In [1]: import numpy as np

In [2]: np.set_printoptions(precision=2, suppress=True, linewidth=160, sign=" ")

In [3]: def rd(a):
   ...:     return np.round(a, 2) + 0
   ...: 

In [4]: J = np.load("x.npy")

In [5]: rd(J)
Out[5]: 
array([[-13.03,   5.39,   6.56,  -1.23,  -5.43],
       [-10.29,   4.58,   5.27,  -1.09,  -4.5 ],
       [ -7.71,   3.68,   3.94,  -1.01,  -3.6 ],
       [ -7.5 ,   3.61,   3.83,  -1.01,  -3.53],
       [ -4.61,   2.36,   2.18,  -1.01,  -2.49],
       [ -3.9 ,   2.01,   1.74,  -1.02,  -2.23],
       [ -3.21,   1.63,   1.3 ,  -1.03,  -1.96],
       [ -3.19,   1.61,   1.28,  -1.03,  -1.95],
       [ -1.77,   0.72,   0.34,  -1.01,  -1.32],
       [ -1.11,   0.28,  -0.05,  -0.9 ,  -0.95],
       [  1.66,   1.12,   1.44,   2.29,   1.5 ],
       [  2.5 ,   1.78,   2.15,   3.34,   2.15],
       [  4.89,   3.56,   3.92,   6.04,   3.83],
       [ 10.14,   7.09,   7.08,  11.13,   7.08],
       [ 28.55,  17.54,  15.3 ,  26.02,  17.15],
       [ 33.3 ,  19.98,  17.08,  29.52,  19.61],
       [ 37.7 ,  22.19,  18.65,  32.69,  21.85]])

In [6]: # rank 3

In [7]: z = J[:, 2] > np.median(J[:, 2])

In [8]: u = J[z].mean(axis=0) - J[~z].mean(axis=0)

In [9]: np.argsort(-np.abs(u).round(6), kind="stable")
Out[9]: array([ 3,  0,  1,  4,  2])

In [10]: K = np.load("run18.npy")

In [11]: K
Out[11]: 
array([[ 1,  1,  1,  1,  1,  1,  1,  1],
       [ 1, -1, -1,  1, -1,  1,  1, -1],
       [ 1, -1,  1, -1,  1, -1,  1, -1],
       [ 1,  1,  1,  1, -1, -1, -1, -1],
       [ 1, -1,  1, -1, -1,  1, -1,  1],
       [ 1,  1, -1, -1, -1, -1,  1,  1],
       [ 1, -1, -1,  1,  1, -1, -1,  1],
       [ 1,  1, -1, -1,  1,  1, -1, -1]])

In [12]: t3 = np.stack([K, 2 * K, K[::-1]])

In [13]: np.einsum("bij,cij->bc", t3, t3)
Out[13]: 
array([[  64,  128,    0],
       [ 128,  256,    0],
       [   0,    0,   64]])

In [14]: t3.sum(axis=0)
Out[14]: 
array([[ 4,  4,  2,  2,  4,  4,  2,  2],
       [ 4, -4, -4,  4, -2,  2,  2, -2],
       [ 4, -2,  2, -4,  2, -4,  4, -2],
       [ 4,  2,  4,  2, -4, -2, -4, -2],
       [ 4, -2,  4, -2, -4,  2, -4,  2],
       [ 4,  2, -2, -4, -2, -4,  4,  2],
       [ 4, -4, -4,  4,  2, -2, -2,  2],
       [ 4,  4, -2, -2,  4,  4, -2, -2]])

In [15]: C2 = K.T @ K

In [16]: np.diag(C2)
Out[16]: array([ 8,  8,  8,  8,  8,  8,  8,  8])

In [17]: rd(np.linalg.svd(K, compute_uv=False) ** 2)
Out[17]: array([ 8.,  8.,  8.,  8.,  8.,  8.,  8.,  8.])

In [18]: np.trace(C2), (K ** 2).sum()
Out[18]: (np.int64(64), np.int64(64))

In [19]: (K @ K.T).shape
Out[19]: (8, 8)

In [20]: np.allclose(C2, C2.T)
Out[20]: True

In [21]: t = np.radians(120)

In [22]: R = np.eye(8)

In [23]: R[7, 7] = R[4, 4] = np.cos(t)

In [24]: R[7, 4], R[4, 7] = -np.sin(t), np.sin(t)

In [25]: rd(R)
Out[25]: 
array([[ 1.  ,  0.  ,  0.  ,  0.  ,  0.  ,  0.  ,  0.  ,  0.  ],
       [ 0.  ,  1.  ,  0.  ,  0.  ,  0.  ,  0.  ,  0.  ,  0.  ],
       [ 0.  ,  0.  ,  1.  ,  0.  ,  0.  ,  0.  ,  0.  ,  0.  ],
       [ 0.  ,  0.  ,  0.  ,  1.  ,  0.  ,  0.  ,  0.  ,  0.  ],
       [ 0.  ,  0.  ,  0.  ,  0.  , -0.5 ,  0.  ,  0.  ,  0.87],
       [ 0.  ,  0.  ,  0.  ,  0.  ,  0.  ,  1.  ,  0.  ,  0.  ],
       [ 0.  ,  0.  ,  0.  ,  0.  ,  0.  ,  0.  ,  1.  ,  0.  ],
       [ 0.  ,  0.  ,  0.  ,  0.  , -0.87,  0.  ,  0.  , -0.5 ]])

In [26]: B = K @ R.T

In [27]: np.allclose(np.linalg.norm(K, axis=1), np.linalg.norm(B, axis=1))
Out[27]: True

In [28]: np.allclose(K @ K.T, B @ B.T)
Out[28]: True
